% python3 -q
>>> import numpy as np
>>> from numpy import linalg as LA
>>> np.set_printoptions(suppress=True, linewidth=160)
>>> J = np.load("test18.npy")
>>> J
array([[ 0, -1, -1, -2, -1,  2,  1,  2, -1,  2,  1,  1, -2, -1, -2,  1],
       [-1, -1, -1,  2, -1,  2, -2,  1, -2, -1, -2,  1,  0,  0, -2,  2],
       [-1, -2,  1,  2,  0,  1, -2, -1,  2,  0,  0, -1, -1,  0,  0,  2],
       [-2,  0,  0,  0,  0, -2,  1, -2,  0, -1, -1,  0, -1, -2, -1,  1],
       [-1, -2, -1, -2, -1, -1, -1,  1,  1,  2, -2, -1,  2,  1, -1, -1],
       [-2,  0, -2,  1, -2,  0, -1,  2,  2, -1,  0,  0,  1,  2, -1, -2],
       [-2,  0,  0,  0,  0, -2,  1, -2,  0, -1, -1,  0, -1, -2, -1,  1],
       [ 1,  1, -2, -2,  2,  0,  0, -1,  1,  1,  2, -2,  2,  2,  2, -2],
       [ 0,  0,  0, -1,  2, -1,  2,  0, -1,  2, -2,  0,  2, -1, -2,  2],
       [ 2, -2,  1, -2, -1,  2, -2,  0,  0,  0, -2, -1, -2,  0, -1,  1],
       [ 0, -1,  0,  2, -2, -2, -2, -2,  0,  2, -2, -2,  2,  1,  0, -2],
       [ 1,  1,  2, -2,  0,  2, -1,  0,  0,  1,  1,  2, -1,  0,  1,  0],
       [-1,  0, -2, -2,  0, -2, -2,  1,  1, -1, -2, -2, -1,  2,  0,  2]])
>>> # rows 3 and 6 are equal
>>> np.allclose(J[:-1].T @ LA.lstsq(J[:-1].T, J[-1])[0], J[-1])
False
>>> LA.lstsq(J[:-1].T, J[-1])[2]
np.int32(11)
>>> W = np.array([[1, 1],
...     [-2, 2],
...     [1, 0],
...     [2, 2],
...     [2, -1],
...     [2, 2],
...     [-1, -1],
...     [-1, 0],
...     [-1, 1],
...     [1, -2],
...     [2, 2],
...     [-2, -1],
...     [-1, 2],
...     [2, -1],
...     [0, -2],
...     [-2, 2]])
>>> b = np.array([-1, -3])
>>> hid = np.maximum(J @ W + b, 0)
>>> np.round((hid > 0).mean(axis=0), 2)
array([0.38, 0.23])
>>> basis = np.array([[3, 0, 3], [2, 2, 1]])
>>> hid @ basis
array([[ 0,  0,  0],
       [16, 16,  8],
       [37, 10, 32],
       [ 0,  0,  0],
       [ 0,  0,  0],
       [ 4,  4,  2],
       [ 0,  0,  0],
       [33,  0, 33],
       [ 0,  0,  0],
       [12,  0, 12],
       [21,  0, 21],
       [ 3,  0,  3],
       [ 0,  0,  0]])
>>> [round(float(x), 2) for x in LA.svd(J, compute_uv=False)[:3]]
[9.36, 9.06, 8.05]
>>> rk = LA.matrix_rank(J)
>>> rk
np.int64(12)
>>> null = LA.svd(J)[2][rk:].T
>>> null.shape
(16, 4)
>>> [int(LA.matrix_rank(J[:, :j + 1])) for j in range(16)]
[1, 2, 3, 4, 5, 6, 7, 8, 9, 10, 11, 12, 12, 12, 12, 12]
>>> [int(LA.matrix_rank(np.delete(J, i, axis=0))) for i in range(13)]
[11, 11, 11, 12, 11, 11, 12, 11, 11, 11, 11, 11, 11]
